In [1]: import numpy as np

In [2]: import numpy.linalg as la

In [3]: np.set_printoptions(suppress=True, linewidth=120)

In [4]: data = np.loadtxt("mat.csv", delimiter=",")

In [5]: print(data.round(2))
[[ 0.97 -0.13 -0.03 -0.13 -0.03 -0.13]
 [-0.13  0.36 -0.13 -0.64 -0.13 -0.64]
 [-0.03 -0.13  0.97 -0.13 -0.03 -0.13]
 [-0.13 -0.64 -0.13  0.36 -0.13 -0.64]
 [-0.03 -0.13 -0.03 -0.13  0.97 -0.13]
 [-0.13 -0.64 -0.13 -0.64 -0.13  0.36]]

In [6]: rng = np.random.default_rng(11)

In [7]: z = rng.permutation(6)

In [8]: A2 = data[:, z] * rng.choice([-1, 1], 6)

In [9]: print(A2.round(2))
[[ 0.13  0.13  0.03  0.13 -0.03  0.97]
 [ 0.64 -0.36  0.13  0.64 -0.13 -0.13]
 [ 0.13  0.13  0.03  0.13  0.97 -0.03]
 [-0.36  0.64  0.13  0.64 -0.13 -0.13]
 [ 0.13  0.13 -0.97  0.13 -0.03 -0.03]
 [ 0.64  0.64  0.13 -0.36 -0.13 -0.13]]

In [10]: left, _, VT = la.svd(data.T @ A2)

In [11]: print(np.round(left @ VT, 2) + 0)
[[ 0.  0.  0.  0.  0.  1.]
 [ 0. -1.  0.  0.  0.  0.]
 [ 0.  0.  0.  0.  1.  0.]
 [-1.  0.  0.  0.  0.  0.]
 [ 0.  0. -1.  0.  0.  0.]
 [ 0.  0.  0. -1.  0.  0.]]

In [12]: print(np.round(la.lstsq(data, A2)[0], 2) + 0)
[[ 0.  0.  0.  0.  0.  1.]
 [ 0. -1.  0.  0.  0.  0.]
 [ 0.  0.  0.  0.  1.  0.]
 [-1.  0.  0.  0.  0.  0.]
 [ 0.  0. -1.  0.  0.  0.]
 [ 0.  0.  0. -1.  0.  0.]]

In [13]: J = np.load("layer14.npy")

In [14]: print(J)
[[-3. -1.  0.  0.  0.]
 [-1. -5. -1.  0.  0.]
 [ 0. -1.  2. -1.  0.]
 [ 0.  0. -1.  3. -1.]
 [ 0.  0.  0. -1.  4.]]

In [15]: def softmax(z):
    ...:     e = np.exp(z - z.max(axis=-1, keepdims=True))
    ...:     return e / e.sum(axis=-1, keepdims=True)
    ...: 

In [16]: print(np.round(softmax(J).sum(axis=1), 2))
[1. 1. 1. 1. 1.]

In [17]: att = J @ J.T / np.sqrt(5)

In [18]: print(softmax(att).round(6).argmax(axis=1))
[0 1 2 3 4]

In [19]: print(np.round(softmax(att), 2) + 0)
[[0.69 0.28 0.01 0.01 0.01]
 [0.   1.   0.   0.   0.  ]
 [0.07 0.18 0.67 0.   0.07]
 [0.01 0.01 0.   0.98 0.  ]
 [0.   0.   0.   0.   1.  ]]

In [20]: print(np.round(softmax(att + np.triu(np.full(att.shape, -np.inf), 1)), 2) + 0)
[[1.   0.   0.   0.   0.  ]
 [0.   1.   0.   0.   0.  ]
 [0.08 0.19 0.73 0.   0.  ]
 [0.01 0.01 0.   0.98 0.  ]
 [0.   0.   0.   0.   1.  ]]

In [21]: ev, V = la.eigh(J)

In [22]: print(round(ev.sum(), 2), np.trace(J))
1.0 1.0

In [23]: print(np.round(V.T @ J @ V, 2) + 0)
[[-5.53  0.    0.    0.    0.  ]
 [ 0.   -2.62  0.    0.    0.  ]
 [ 0.    0.    1.37  0.    0.  ]
 [ 0.    0.    0.    3.04  0.  ]
 [ 0.    0.    0.    0.    4.74]]

In [24]: print(np.round(la.eigvalsh(J @ J), 2))
[ 1.87  6.85  9.27 22.44 30.58]

In [25]: print((ev > 1e-8).sum(), (ev < -1e-8).sum())
3 2
